% ipython --no-banner

In [1]: import numpy as np

In [2]: import numpy.linalg as la

In [3]: np.set_printoptions(precision=2, suppress=True, linewidth=140, legacy="1.25")

In [4]: def rd(a):
   ...:     return np.round(a, 2) + 0
   ...: 

In [5]: data = np.load("a.npy")

In [6]: print(data)
[[2 0 2 0 1]
 [0 2 0 2 0]
 [2 0 2 0 2]
 [0 2 0 2 0]
 [1 0 2 0 2]]

In [7]: out = np.array([[3, 1], [4, 5]])

In [8]: C = np.kron(out, data)

In [9]: print(rd(la.norm(C, 2)), rd(la.norm(out, 2) * la.norm(data, 2)))
37.42 37.42

In [10]: print(C)
[[ 6  0  6  0  3  2  0  2  0  1]
 [ 0  6  0  6  0  0  2  0  2  0]
 [ 6  0  6  0  6  2  0  2  0  2]
 [ 0  6  0  6  0  0  2  0  2  0]
 [ 3  0  6  0  6  1  0  2  0  2]
 [ 8  0  8  0  4 10  0 10  0  5]
 [ 0  8  0  8  0  0 10  0 10  0]
 [ 8  0  8  0  8 10  0 10  0 10]
 [ 0  8  0  8  0  0 10  0 10  0]
 [ 4  0  8  0  8  5  0 10  0 10]]

In [11]: print(la.cond(C) > 100)
True

In [12]: print(np.argsort(-la.norm(C, axis=0).round(6), kind="stable")[:3])
[7 2 5]

In [13]: print(rd(la.norm(C, 2) / la.norm(C)))
0.77

In [14]: print(la.matrix_rank(C, rtol=0.1))
5

In [15]: W1 = np.array([[-5, 2, -2, -3, -4],
    ...:     [-5, -5, -3, -4, 1],
    ...:     [5, -2, 1, -1, 1],
    ...:     [-4, 2, -5, 5, -1],
    ...:     [1, -2, 2, -5, -2]])

In [16]: c = np.array([1, 3, 1, 2, 2])

In [17]: H = np.maximum(data @ W1 + c, 0)

In [18]: print(la.matrix_rank(H))
4

In [19]: print((H > 0).mean(axis=0))
[0.6 0.2 0.6 0.4 0.4]

In [20]: C = np.array([[-1, -3, -2], [3, 2, 1], [3, 0, -3], [1, -3, -3], [2, -2, 1]])

In [21]: print((H @ C).round(6).argmax(axis=1))
[0 0 0 0 0]

In [22]: print(W1 @ C)
[[ -6  36  23]
 [-21  15  27]
 [ -7 -18 -11]
 [ -2   3   9]
 [-10  12   3]]

In [23]: U, s, Vt = la.svd(data)

In [24]: V = Vt[:(s > 1e-8).sum()]

In [25]: rng = np.random.default_rng(8241)

In [26]: x = data[4] + 4 * data[3] + rng.integers(2) * np.eye(5)[1]

In [27]: print(x)
[1. 9. 2. 8. 2.]

In [28]: print(rd(V.T @ V))
[[1.  0.  0.  0.  0. ]
 [0.  0.5 0.  0.5 0. ]
 [0.  0.  1.  0.  0. ]
 [0.  0.5 0.  0.5 0. ]
 [0.  0.  0.  0.  1. ]]

In [29]: print(np.allclose(V.T @ V @ x, x))
False

In [30]: print(rd(la.norm(x - V.T @ V @ x)))
0.71

In [31]: ev, V = la.eigh(data)

In [32]: print(rd(V.T @ V))
[[1. 0. 0. 0. 0.]
 [0. 1. 0. 0. 0.]
 [0. 0. 1. 0. 0.]
 [0. 0. 0. 1. 0.]
 [0. 0. 0. 0. 1.]]

In [33]: print(rd(np.abs(V[:, -1])))
[0.54 0.   0.64 0.   0.54]

In [34]: print(rd(ev.sum()), np.trace(data))
10.0 10

In [35]: print(rd(la.eigvalsh(data + -2 * np.eye(5))))
[-2.37 -2.   -1.    2.    3.37]

In [36]: W0 = np.load("layer7.npy")

In [37]: print(W0)
[[ 1.39  0.63 -2.75  1.11  6.46  6.57  8.53]
 [ 3.34  4.34 -4.96  3.72  8.75  2.69  1.44]
 [-1.42  1.07 -3.45 -5.27  3.08  7.11  1.2 ]
 [-4.44  2.87  1.45  2.42 -4.03  6.93 -3.66]
 [ 4.65  5.67  1.04 -8.74  7.03 -2.88  5.67]]

In [38]: theta = np.radians(90)

In [39]: r_ = np.eye(7)

In [40]: r_[6, 6] = r_[0, 0] = np.cos(theta)

In [41]: r_[6, 0], r_[0, 6] = -np.sin(theta), np.sin(theta)

In [42]: print(rd(r_))
[[ 0.  0.  0.  0.  0.  0.  1.]
 [ 0.  1.  0.  0.  0.  0.  0.]
 [ 0.  0.  1.  0.  0.  0.  0.]
 [ 0.  0.  0.  1.  0.  0.  0.]
 [ 0.  0.  0.  0.  1.  0.  0.]
 [ 0.  0.  0.  0.  0.  1.  0.]
 [-1.  0.  0.  0.  0.  0.  0.]]

In [43]: out = W0 @ r_.T

In [44]: print(np.allclose(la.norm(W0, axis=1), la.norm(out, axis=1)))
True

In [45]: print(rd(la.det(r_)), np.trace(r_))
1.0 5.0

In [46]: print(rd(out))
[[ 8.53  0.63 -2.75  1.11  6.46  6.57 -1.39]
 [ 1.44  4.34 -4.96  3.72  8.75  2.69 -3.34]
 [ 1.2   1.07 -3.45 -5.27  3.08  7.11  1.42]
 [-3.66  2.87  1.45  2.42 -4.03  6.93  4.44]
 [ 5.67  5.67  1.04 -8.74  7.03 -2.88 -4.65]]

In [47]: G = out.T @ out

In [48]: print(rd(np.diag(G)))
[121.82  60.76  47.25 125.09 193.44 157.27  56.44]

In [49]: print(rd(np.trace(G)), rd((out ** 2).sum()))
762.08 762.08

In [50]: f, v = W0[1], W0[4]

In [51]: print(rd(f @ v))
64.4

In [52]: pr = (f @ v) / (f @ f) * f

In [53]: print(rd(pr))
[ 1.39  1.81 -2.07  1.55  3.65  1.12  0.6 ]

In [54]: print(la.matrix_rank(np.outer(f, v)))
1

In [55]: x = np.array([5, 4, 2, 1, 2, 4, 3])

In [56]: print(W0 @ np.eye(7)[5])
[ 6.57  2.69  7.11  6.93 -2.88]

In [57]: print(rd(W0 @ (2 * x)))
[139.74 120.88  46.42   6.56 117.64]

In [58]: print(rd((W0 * x).sum(axis=1)))
[69.87 60.44 23.21  3.28 58.82]

In [59]: print(rd(W0 @ np.ones(7)))
[21.94 19.32  2.32  1.54 12.44]

In [60]: print(rd(W0 @ x))
[69.87 60.44 23.21  3.28 58.82]

In [61]: print(la.norm(W0 @ x) <= la.norm(W0, 2) * la.norm(x) + 1e-9)
True

In [62]: print(rd(np.einsum("ij,j->i", W0, x)))
[69.87 60.44 23.21  3.28 58.82]
